% python3 -q
>>> import numpy as np
>>> np.set_printoptions(suppress=True, linewidth=100)
>>> X = np.loadtxt("w.csv", delimiter=",")
>>> print(X)
[[-6.  6.  3. -3.]
 [-4.  4.  2. -2.]
 [ 6. -6. -3.  3.]
 [ 2. -2. -1.  1.]]
>>> # rank 1
>>> rank = np.linalg.matrix_rank(X)
>>> print(rank)
1
>>> N = np.linalg.svd(X)[2][rank:].T
>>> print(np.linalg.matrix_rank(X.T @ X), np.linalg.matrix_rank(X @ X.T))
1 1
>>> print([int(np.linalg.matrix_rank(np.delete(X, i, axis=0))) for i in range(4)])
[1, 1, 1, 1]
>>> print(np.round(X @ N, 2) + 0)
[[0. 0. 0.]
 [0. 0. 0.]
 [0. 0. 0.]
 [0. 0. 0.]]
>>> print([int(np.linalg.matrix_rank(X[:, :j + 1])) for j in range(4)])
[1, 1, 1, 1]
>>> print(np.allclose(X @ N, 0))
True
>>> out = np.array([[2, 0, 3], [1, 3, 1], [2, 3, 3], [2, 3, 2]])
>>> print(np.vstack([X, out.T]).shape)
(7, 4)
>>> print(np.einsum("ik,kj->ij", X, out))
[[ -6.  18.  -9.]
 [ -4.  12.  -6.]
 [  6. -18.   9.]
 [  2.  -6.   3.]]
>>> print(np.linalg.matrix_rank(np.vstack([X, out.T])))
4
>>> print(np.einsum("ik,kj->ji", X, out))
[[ -6.  -4.   6.   2.]
 [ 18.  12. -18.  -6.]
 [ -9.  -6.   9.   3.]]
>>> print(X @ out)
[[ -6.  18.  -9.]
 [ -4.  12.  -6.]
 [  6. -18.   9.]
 [  2.  -6.   3.]]
>>> print(np.einsum("ij->j", X))
[-2.  2.  1. -1.]
>>> print(out.T @ X.T)
[[ -6.  -4.   6.   2.]
 [ 18.  12. -18.  -6.]
 [ -9.  -6.   9.   3.]]
>>> print(np.linalg.matrix_rank(X @ out))
1
>>> mat = np.load("case1.npy")
>>> print(mat)
[[ -0.4  -0.1   1.1  -0.1  -0.3  -1.1   0.3]
 [  1.3   0.8  -1.5  -0.2   0.5  -1.1  -0.9]
 [  0.8   0.5   0.2   0.5  -0.3  -0.3  -0.3]
 [  0.4  -0.6  -1.6  -0.9  -1.6   0.8   0.7]
 [ -0.4  -0.5   1.6   2.   -1.3  -0.7  -0.2]
 [ -0.1  -0.2   0.7  -1.    1.3   0.2   1.7]
 [ -0.5   1.   -0.6  -0.2  -1.5  -0.1   0.5]
 [ -0.8  -1.5   1.9  -1.6   0.1  -0.6   0.2]
 [ -0.4   0.7  -1.2   0.9   1.1   1.2  -0.8]
 [ -1.1   0.1  -1.8  -1.7   0.3   0.1  -1.9]
 [  0.8  -0.3   1.4   0.3   0.2   0.4   0.3]
 [  0.3  -1.4  -0.3   0.    0.   -1.1  -0.9]
 [ -0.5  -0.4   1.   -1.   -1.6   1.6  -0.9]
 [ -0.2  -0.2  -0.5   0.4   1.6  -1.   -1.5]
 [  0.1   1.9   0.7  -1.6  -1.   -0.5  -0.1]
 [-26.    8.   18.    4.    8.    6.   30. ]
 [ -0.5  -1.1   0.4  -1.2   1.4  -0.4   2. ]
 [ -1.7  -1.    0.5  -2.4  -0.4   1.   -2.6]
 [  0.5  -0.2  -0.6  -0.6   0.8  -0.9  -1.2]
 [ -0.4  -1.6  -0.3   0.9  -0.7  -1.   -1.3]
 [ -0.6  -0.2   0.7  -0.1  -0.2  -0.2  -1.3]]
>>> # row 15 dominates
>>> P = mat @ np.linalg.solve(mat.T @ mat, mat.T)
>>> print(np.round(P @ mat[:, 0], 2))
[ -0.4   1.3   0.8   0.4  -0.4  -0.1  -0.5  -0.8  -0.4  -1.1   0.8   0.3  -0.5  -0.2   0.1 -26.
  -0.5  -1.7   0.5  -0.4  -0.6]
>>> print(np.round(np.linalg.eigvalsh(P), 2) + 0)
[0. 0. 0. 0. 0. 0. 0. 0. 0. 0. 0. 0. 0. 0. 1. 1. 1. 1. 1. 1. 1.]
>>> gram = np.cov(mat, rowvar=False)
>>> print(gram.shape)
(7, 7)
>>> print(np.round(np.polyfit(mat[:, 2], mat[:, 5], 1), 2))
[ 0.32 -0.19]
>>> print(np.round(np.linalg.eigvalsh(gram)[::-1], 2))
[101.08   1.4    1.19   1.02   0.87   0.53   0.38]
>>> Xc = mat - mat.mean(axis=0)
>>> evecs = np.linalg.svd(Xc)[2][:1]
>>> out = Xc - Xc @ evecs.T @ evecs
>>> print(round(np.linalg.norm(out) / np.linalg.norm(Xc), 2))
0.22
>>> print(np.linalg.norm(out, axis=1).round(6).argmax())
17
>>> print(np.round(np.cov(Xc @ evecs.T, rowvar=False), 2))
101.08
>>> print(np.round((Xc @ evecs.T).std(axis=0), 2))
[9.81]
>>> W2 = mat[[17, 5]].astype(float)
>>> for _ in range(7):
...     idx = np.linalg.norm(mat[:, None] - W2, axis=-1).argmin(axis=1)
...     W2 = np.array([mat[idx == j].mean(axis=0) for j in range(2)])
... 
>>> print(idx)
[0 0 0 0 0 0 0 0 0 0 0 0 0 0 0 1 0 0 0 0 0]
>>> print(np.round(W2[1] - W2[0], 2))
[-25.83   8.22  17.91   4.38   8.08   6.18  30.41]
>>> print(np.abs(W2[1] - W2[0]).argmax())
6
>>> W0 = np.loadtxt("dump.csv", delimiter=",")
>>> print(W0.round(2))
[[ 3.48  1.35  4.07  3.64  0.4   4.28]
 [ 1.26  0.9   5.51  4.52 -1.48  6.41]
 [ 7.16  0.29  3.86  2.51  1.2   2.33]
 [ 6.31 -2.74  5.89  0.53  5.04  1.36]
 [-3.21 -0.15  6.28  3.01  4.18  5.77]
 [ 1.58 -0.11  6.02  3.77 -0.22  5.81]
 [-3.48  3.52  4.3   5.81 -1.05  7.88]
 [11.51  0.85  2.45  2.3   0.23  0.67]
 [-3.    4.62  2.84  5.5   0.46  6.63]
 [ 9.02  5.46 -1.32  3.48  1.47  0.22]
 [ 3.59  9.88 -3.31  6.27 -0.78  3.05]
 [ 6.26 -1.66  4.47  0.16  6.99  0.12]
 [ 2.27 -7.73 10.23 -1.85 10.02  1.7 ]
 [ 9.43  3.13  0.98  3.28  0.09  1.25]
 [ 3.23  4.21  1.    3.61  2.82  2.52]
 [ 3.21  5.74 -0.89  3.24  5.09  1.01]
 [ 4.56 -2.44  5.88  0.61  5.86  1.69]
 [ 6.64 -1.8   4.34 -0.17  7.67 -0.38]
 [ 5.62  3.05  0.8   2.05  5.37  0.29]
 [11.52 10.16 -4.95  6.09 -3.7   0.77]
 [ 1.19  2.25  3.25  3.34  3.02  3.79]
 [ 6.28 -1.34  5.29  1.85  2.28  2.53]
 [ 8.31  3.31 -0.8   0.73  8.18 -2.52]
 [ 8.04  3.38  0.25  2.3   3.78 -0.09]
 [ 8.21 -1.26  4.46  1.2   3.35  1.03]
 [ 8.16  4.29  0.72  4.41 -1.76  2.58]
 [-4.74 -1.84  8.27  2.92  3.85  7.03]
 [-0.69 10.85 -2.73  7.67 -2.14  5.59]
 [ 7.   -1.3   5.36  2.15  1.08  2.81]
 [ 6.9   2.88  1.25  2.7   2.75  1.1 ]
 [-0.3   0.1   5.2   2.49  4.56  4.14]
 [ 2.42  2.25  3.59  4.11  0.22  4.69]]
>>> W2 = W0[[0, 11]].astype(float)
>>> for _ in range(6):
...     idx = np.linalg.norm(W0[:, None] - W2, axis=-1).argmin(axis=1)
...     W2 = np.array([W0[idx == j].mean(axis=0) for j in range(2)])
... 
>>> print(idx)
[0 0 1 1 0 0 0 1 0 1 0 1 1 1 0 0 1 1 1 0 0 1 1 1 1 0 0 0 1 1 0 0]
>>> print(np.bincount(idx))
[16 16]
>>> Uu, sv, VT = np.linalg.svd(W0)
>>> print(np.argmax(sv[:-1] / (sv[1:] + 1e-6)) + 1)
4
>>> out = Uu[:, :4] @ np.diag(sv[:4]) @ VT[:4]
>>> print(round(np.abs(W0 - out).max(), 2))
0.0
>>> print(round(np.linalg.norm(W0 - out, 2), 2), np.round(sv[4], 2))
0.0 0.0
>>> print(round(np.linalg.norm(W0 - out) / np.linalg.norm(W0), 2))
0.0
>>> rank = np.linalg.matrix_rank(W0)
>>> print(rank)
4
>>> N = np.linalg.svd(W0)[2][rank:].T
>>> print(np.linalg.matrix_rank(W0.T @ W0), np.linalg.matrix_rank(W0 @ W0.T))
4 4
>>> print(N.shape)
(6, 2)
>>> print([int(np.linalg.matrix_rank(W0[:, :j + 1])) for j in range(6)])
[1, 2, 3, 4, 4, 4]
>>> print([int(np.linalg.matrix_rank(np.delete(W0, i, axis=0))) for i in range(32)])
[4, 4, 4, 4, 4, 4, 4, 4, 4, 4, 4, 4, 4, 4, 4, 4, 4, 4, 4, 4, 4, 4, 4, 4, 4, 4, 4, 4, 4, 4, 4, 4]
>>> gram = np.cov(W0, rowvar=False)
>>> print(np.round(np.polyfit(W0[:, 4], W0[:, 2], 1), 2))
[0.44 1.81]
>>> print(np.argwhere(np.triu(np.abs(np.corrcoef(W0.T)) > 0.8, 1)))
[[0 5]
 [1 2]
 [1 3]
 [3 4]]
>>> print(np.round(np.median(W0, axis=0), 2))
[5.09 1.8  3.73 2.97 2.52 2.43]
>>> d = np.linalg.norm(W0[:, None] - W0[None], axis=-1)
>>> print((d + 1e9 * np.eye(32)).round(6).argmin(axis=1))
[31  5 28 16 26  1  8 13  6 13 27 17 16 25 15 14  3 11 23  9 31 28 18 29 21 13  4 10 21 23  4  0]
>>> print(d[:5, :5].round(2))
[[ 0.    4.01  4.52  8.23  8.3 ]
 [ 4.01  0.    8.11 11.08  7.51]
 [ 4.52  8.11  0.    5.79 11.6 ]
 [ 8.23 11.08  5.79  0.   11.13]
 [ 8.3   7.51 11.6  11.13  0.  ]]
>>> print(d.shape)
(32, 32)
>>> print(d[3].round(6).argsort(kind="stable")[:4])
[ 3 16 11 24]
>>> F = np.load("out14.npy")
>>> print(F)
[[ 0.06  0.06  0.01  0.15]
 [-0.13 -0.03  0.03 -0.02]
 [ 3.29  2.1  -7.45 -3.32]
 [-2.27 -1.51  4.9   2.02]
 [-2.2  -1.38  4.92  2.05]
 [-2.34 -1.49  5.09  2.29]
 [ 0.01  0.07  0.24  0.  ]
 [-3.24 -2.03  7.54  3.29]
 [ 0.03 -0.07 -0.05  0.05]
 [ 3.33  2.27 -7.51 -3.22]
 [-2.25 -1.35  5.04  2.23]
 [-1.06 -0.74  2.4   1.14]
 [ 3.34  1.92 -7.48 -3.28]
 [-2.23 -1.59  5.08  2.15]
 [-3.31 -2.15  7.55  3.22]
 [ 1.05  0.73 -2.48 -1.  ]
 [-1.23 -0.54  2.53  1.02]
 [ 1.01  0.66 -2.44 -1.11]
 [ 1.2   0.66 -2.57 -1.15]
 [ 0.18  0.02 -0.09 -0.04]
 [-2.11 -1.38  5.    2.52]
 [-0.2   0.04 -0.04  0.05]]
>>> rng = np.random.default_rng(29)
>>> idx = rng.permutation(4)
>>> out = F[:, idx] * rng.choice([-1, 1], 4)
>>> print(out)
[[ 0.15 -0.01  0.06  0.06]
 [-0.02 -0.03 -0.13 -0.03]
 [-3.32  7.45  3.29  2.1 ]
 [ 2.02 -4.9  -2.27 -1.51]
 [ 2.05 -4.92 -2.2  -1.38]
 [ 2.29 -5.09 -2.34 -1.49]
 [ 0.   -0.24  0.01  0.07]
 [ 3.29 -7.54 -3.24 -2.03]
 [ 0.05  0.05  0.03 -0.07]
 [-3.22  7.51  3.33  2.27]
 [ 2.23 -5.04 -2.25 -1.35]
 [ 1.14 -2.4  -1.06 -0.74]
 [-3.28  7.48  3.34  1.92]
 [ 2.15 -5.08 -2.23 -1.59]
 [ 3.22 -7.55 -3.31 -2.15]
 [-1.    2.48  1.05  0.73]
 [ 1.02 -2.53 -1.23 -0.54]
 [-1.11  2.44  1.01  0.66]
 [-1.15  2.57  1.2   0.66]
 [-0.04  0.09  0.18  0.02]
 [ 2.52 -5.   -2.11 -1.38]
 [ 0.05  0.04 -0.2   0.04]]
>>> Uu, _, VT = np.linalg.svd(F.T @ out)
>>> print(np.round(Uu @ VT, 2) + 0)
[[ 0.  0.  1.  0.]
 [ 0.  0.  0.  1.]
 [ 0. -1.  0.  0.]
 [ 1.  0.  0.  0.]]
>>> print(idx)
[3 2 0 1]
